$ python -q
>>> import numpy as np
>>> from numpy import linalg as LA
>>> np.set_printoptions(suppress=True, linewidth=100)
>>> rnd = lambda a: np.round(a, 3) + 0
>>> K = np.load("test10.npy")
>>> K
array([[ 2,  1, -2,  1],
       [ 1,  5,  2, -1],
       [-2,  2,  4, -2],
       [ 1, -1, -2,  1]])
>>> # looks like rank 2
>>> LA.cond(K) > 100
np.True_
>>> rnd(LA.norm(K, 2) / LA.norm(K))
np.float64(0.85)
>>> LA.matrix_rank(K, rtol=0.1)
np.int64(2)
>>> rk = LA.matrix_rank(K)
>>> rk
np.int64(2)
>>> ns = LA.svd(K)[2][rk:].T
>>> [int(LA.matrix_rank(K[:, :j + 1])) for j in range(4)]
[1, 2, 2, 2]
>>> rnd(ns @ ns.T)
array([[ 0.588, -0.294,  0.353, -0.176],
       [-0.294,  0.147, -0.176,  0.088],
       [ 0.353, -0.176,  0.412,  0.294],
       [-0.176,  0.088,  0.294,  0.853]])
>>> [int(LA.matrix_rank(np.delete(K, i, axis=0))) for i in range(4)]
[2, 2, 2, 2]
>>> [int(LA.matrix_rank(K[:i])) for i in range(1, len(K) + 1)]
[1, 2, 2, 2]
>>> m1 = np.array([[-3, 0, 0], [0, 10, 2], [0, 0, 5]])
>>> evals, vecs = LA.eig(m1)
>>> rnd(np.sort(LA.eigvals(m1.T)))
array([-3.,  5., 10.])
>>> np.allclose(m1 @ m1.T, m1.T @ m1)
False
>>> assert m1 == m1.T
Traceback (most recent call last):
  File "<python-input-21>", line 1, in <module>
    assert m1 == m1.T
           ^^^^^^^^^^
ValueError: The truth value of an array with more than one element is ambiguous. Use a.any() or a.all()
>>> (m1 + m1.T) / 2
array([[-3.,  0.,  0.],
       [ 0., 10.,  1.],
       [ 0.,  1.,  5.]])
>>> LA.matrix_power(m1, 3)
array([[ -27,    0,    0],
       [   0, 1000,  350],
       [   0,    0,  125]])
>>> rnd(np.sort(np.abs(LA.eigvals(m1))))
array([ 3.,  5., 10.])
>>> (m1 - m1.T) / 2
array([[ 0.,  0.,  0.],
       [ 0.,  0.,  1.],
       [ 0., -1.,  0.]])
>>> rnd(LA.det(m1))
np.float64(-150.0)
>>> LA.determinant(m1)
Traceback (most recent call last):
  File "<python-input-27>", line 1, in <module>
    LA.determinant(m1)
    ^^^^^^^^^^^^^^
AttributeError: module 'numpy.linalg' has no attribute 'determinant'
>>> np.trace(m1)
np.int64(12)
>>> rng = np.random.default_rng(2732)
>>> idx = rng.permutation(3)
>>> idx
array([0, 2, 1])
>>> out = m1[idx][:, idx]
>>> np.allclose(out, m1)
False
>>> out
array([[-3,  0,  0],
       [ 0,  5,  0],
       [ 0,  2, 10]])
>>> W0 = np.loadtxt("x.csv", delimiter=",")
>>> W0
array([[ 8.017,  3.832, 12.334],
       [ 0.028,  6.151,  2.428],
       [ 9.118, 12.237, 12.673],
       [ 6.283, 14.76 ,  8.958],
       [ 1.54 , -3.922,  5.436],
       [ 3.343, 12.152,  5.719],
       [11.087,  7.188, 15.641],
       [ 7.777,  7.01 , 11.671],
       [ 2.888,  9.178,  5.521],
       [ 3.184, 10.079,  5.771],
       [ 1.029,  1.289,  4.207],
       [ 1.466, 15.343,  3.08 ],
       [ 1.01 , 13.29 ,  2.772],
       [ 1.142,  1.482,  4.321],
       [ 2.604,  7.595,  5.364],
       [ 7.327,  6.582, 11.179],
       [13.3  , -1.861, 19.375],
       [ 0.607,  4.82 ,  3.282],
       [12.366,  8.207, 17.064],
       [ 5.058, 17.147,  7.199],
       [ 1.754,  4.373,  4.719],
       [ 8.539, 16.679, 11.452],
       [13.114,  8.773, 17.9  ],
       [ 5.38 , 14.979,  7.843],
       [ 8.516, 14.301, 11.705],
       [ 5.408,  4.607,  9.097]])
>>> cen = (W0 - W0.mean(axis=0)) / W0.std(axis=0)
>>> np.argwhere(np.abs(cen) > 2)
array([[ 4,  1],
       [16,  2]])
>>> beta = LA.lstsq(np.delete(cen, 0, axis=1), cen[:, 0])[0]
>>> rnd(1 - np.var(cen[:, 0] - np.delete(cen, 0, axis=1) @ beta))
np.float64(1.0)
>>> rnd(beta)
array([0.133, 0.998])
>>> x = np.array([3, 0, -3])
>>> y = W0 @ x
>>> try:
...     LA.solve(W0, y)
... except LA.LinAlgError as e:
...     print(e)
... 
Last 2 dimensions of the array must be square
>>> rnd(LA.lstsq(W0, y)[0])
array([ 3.,  0., -3.])
>>> y = y + 0.02 * rng.normal(size=26)
>>> rnd(y)
array([-12.963,  -7.197, -10.698,  -8.029, -11.686,  -7.118, -13.687, -11.668,  -7.882,  -7.761,
        -9.539,  -4.833,  -5.311,  -9.508,  -8.286, -11.566, -18.221,  -8.007, -14.072,  -6.424,
        -8.878,  -8.759, -14.31 ,  -7.378,  -9.594, -11.105])
>>> beta, *_ = LA.lstsq(W0, y)
>>> rnd(W0.T @ (y - W0 @ beta))
array([0., 0., 0.])
>>> [round(float(LA.norm(LA.solve(W0.T @ W0 + lam * np.eye(3), W0.T @ y))), 2) for lam in (0, 1, 10, 100)]
[4.24, 4.02, 2.76, 0.96]
>>> beta.round()
array([ 3., -0., -3.])
>>> basis = W0[[0, 20]].astype(float)
>>> for _ in range(3):
...     idx = LA.norm(W0[:, None] - basis, axis=-1).argmin(axis=1)
...     basis = np.array([W0[idx == j].mean(axis=0) for j in range(2)])
... 
>>> idx
array([0, 1, 0, 0, 1, 1, 0, 0, 1, 1, 1, 1, 1, 1, 1, 0, 0, 1, 0, 1, 1, 0, 0, 1, 0, 1])
>>> np.abs(basis[1] - basis[0]).argmax()
np.int64(2)
>>> rnd(basis[1] - basis[0])
array([-7.156, -0.978, -8.515])
>>> arr = np.load("arr.npy")
>>> arr
array([[ 2, -2, -1],
       [-1, -2, -2],
       [ 5,  4,  5]])
>>> P = np.triu(np.array([[3, 2, 0], [1, 3, 3], [2, 1, 1]]), 1) + np.eye(3)
>>> out = P @ m1 @ LA.inv(P)
>>> P @ m1 - m1 @ P
array([[  0.,  26.,   4.],
       [  0.,   0., -15.],
       [  0.,   0.,   0.]])
>>> np.poly(out)
array([  1., -12.,   5., 150.])
